% python3 -q
>>> import numpy as np
>>> np.set_printoptions(suppress=True, linewidth=200)
>>> def tidy(a):
...     return np.round(a, 1) + 0
... 
>>> A = np.loadtxt("dump.csv", delimiter=",")
>>> A
array([[-1., -2.,  0., -2., -2., -2.,  0., -2.],
       [-2., -1.,  0., -2., -2., -2.,  0., -2.],
       [ 0.,  0., -1.,  0.,  0.,  0., -2.,  0.],
       [-2., -2.,  0., -1., -2., -2.,  0., -2.],
       [-2., -2.,  0., -2., -1., -2.,  0., -2.],
       [-2., -2.,  0., -2., -2., -1.,  0., -2.],
       [ 0.,  0., -2.,  0.,  0.,  0., -1.,  0.],
       [-2., -2.,  0., -2., -2., -2.,  0., -1.]])
>>> evals, V = np.linalg.eigh(A)
>>> x = np.array([0, -1, -2, 2, 2, 0, 0, 1])
>>> np.abs(A).sum(axis=1).max(), tidy(np.abs(evals).max())
(np.float64(11.0), np.float64(11.0))
>>> tidy(V * np.maximum(evals, 0) @ V.T)
array([[ 0.8, -0.2,  0. , -0.2, -0.2, -0.2,  0. , -0.2],
       [-0.2,  0.8,  0. , -0.2, -0.2, -0.2,  0. , -0.2],
       [ 0. ,  0. ,  0.5,  0. ,  0. ,  0. , -0.5,  0. ],
       [-0.2, -0.2,  0. ,  0.8, -0.2, -0.2,  0. , -0.2],
       [-0.2, -0.2,  0. , -0.2,  0.8, -0.2,  0. , -0.2],
       [-0.2, -0.2,  0. , -0.2, -0.2,  0.8,  0. , -0.2],
       [ 0. ,  0. , -0.5,  0. ,  0. ,  0. ,  0.5,  0. ],
       [-0.2, -0.2,  0. , -0.2, -0.2, -0.2,  0. ,  0.8]])
>>> tidy(x @ A @ x / (x @ x)), tidy(evals[0]), tidy(evals[-1])
(np.float64(-1.9), np.float64(-11.0), np.float64(1.0))
>>> q, V = np.linalg.qr(A[:, :1])[0], np.linalg.qr(A[:, 1:])[0]
>>> s = np.linalg.svd(q.T @ V, compute_uv=False)
>>> tidy(np.linalg.norm(q @ q.T - V @ V.T, 2))
np.float64(1.0)
>>> (s > 0.9).sum()
np.int64(1)
>>> U, s = np.linalg.svd(A)
Traceback (most recent call last):
  File "<python-input-14>", line 1, in <module>
    U, s = np.linalg.svd(A)
    ^^^^
ValueError: too many values to unpack (expected 2)
>>> U, s, Vt = np.linalg.svd(A, full_matrices=False)
>>> tidy(np.cumsum(s ** 2) / np.sum(s ** 2))
array([0.9, 1. , 1. , 1. , 1. , 1. , 1. , 1. ])
>>> np.allclose(U * s @ Vt, A)
True
>>> U.shape, s.shape, Vt.shape
((8, 8), (8,), (8, 8))
>>> tidy(U.T @ A @ Vt.T)
array([[11.,  0.,  0.,  0.,  0.,  0.,  0.,  0.],
       [ 0.,  3.,  0.,  0.,  0.,  0.,  0.,  0.],
       [ 0.,  0.,  1.,  0.,  0.,  0.,  0.,  0.],
       [ 0.,  0.,  0.,  1.,  0.,  0.,  0.,  0.],
       [ 0.,  0.,  0.,  0.,  1.,  0.,  0.,  0.],
       [ 0.,  0.,  0.,  0.,  0.,  1.,  0.,  0.],
       [ 0.,  0.,  0.,  0.,  0.,  0.,  1.,  0.],
       [ 0.,  0.,  0.,  0.,  0.,  0.,  0.,  1.]])
>>> tidy(np.abs(Vt[0]))
array([0.4, 0.4, 0. , 0.4, 0.4, 0.4, 0. , 0.4])
>>> np.abs(U[:, 0]).round(6).argmax()
np.int64(0)
>>> J = np.cumsum(np.array([[1, 0, 3, -3, -1, -3],
...     [0, -3, 2, 0, 3, -3],
...     [0, 0, 1, 0, 1, 2],
...     [-1, -2, 2, 1, -3, 1],
...     [2, 3, -2, 0, -3, 0],
...     [-1, 2, -1, 1, -3, 0],
...     [2, -1, 2, -1, 2, 2],
...     [3, -2, -2, 2, -3, 2],
...     [3, 2, 2, 1, 3, -1],
...     [-2, -2, 0, 3, -2, -1],
...     [-1, -3, 2, 2, 2, 0],
...     [3, 0, 1, 1, 0, 2],
...     [-2, 2, -1, -1, 1, 1],
...     [0, 0, 3, 2, -2, 3],
...     [3, -1, 0, 2, 0, 3],
...     [3, -1, 1, 1, 3, 0],
...     [3, 1, -3, -1, 1, 1],
...     [2, 0, 1, -1, 2, 2],
...     [0, 0, -1, 0, 0, -3],
...     [0, 1, -3, 1, 0, 0],
...     [1, -2, 0, -1, -1, -2]]), axis=0)
>>> J
array([[ 1,  0,  3, -3, -1, -3],
       [ 1, -3,  5, -3,  2, -6],
       [ 1, -3,  6, -3,  3, -4],
       [ 0, -5,  8, -2,  0, -3],
       [ 2, -2,  6, -2, -3, -3],
       [ 1,  0,  5, -1, -6, -3],
       [ 3, -1,  7, -2, -4, -1],
       [ 6, -3,  5,  0, -7,  1],
       [ 9, -1,  7,  1, -4,  0],
       [ 7, -3,  7,  4, -6, -1],
       [ 6, -6,  9,  6, -4, -1],
       [ 9, -6, 10,  7, -4,  1],
       [ 7, -4,  9,  6, -3,  2],
       [ 7, -4, 12,  8, -5,  5],
       [10, -5, 12, 10, -5,  8],
       [13, -6, 13, 11, -2,  8],
       [16, -5, 10, 10, -1,  9],
       [18, -5, 11,  9,  1, 11],
       [18, -5, 10,  9,  1,  8],
       [18, -4,  7, 10,  1,  8],
       [19, -6,  7,  9,  0,  6]])
>>> cen = J - J.mean(axis=1)
Traceback (most recent call last):
  File "<python-input-24>", line 1, in <module>
    cen = J - J.mean(axis=1)
          ~~^~~~~~~~~~~~~~~~
ValueError: operands could not be broadcast together with shapes (21,6) (21,) 
>>> cen = J - J.mean(axis=0)
>>> U, s, Vt = np.linalg.svd(cen, full_matrices=False)
>>> tidy(s ** 2 / (s ** 2).sum())
array([0.8, 0.1, 0. , 0. , 0. , 0. ])
>>> (np.sign(U[:, 0]) == np.sign(U[0, 0])).astype(int)
array([1, 1, 1, 1, 1, 1, 1, 1, 1, 1, 1, 0, 0, 0, 0, 0, 0, 0, 0, 0, 0])
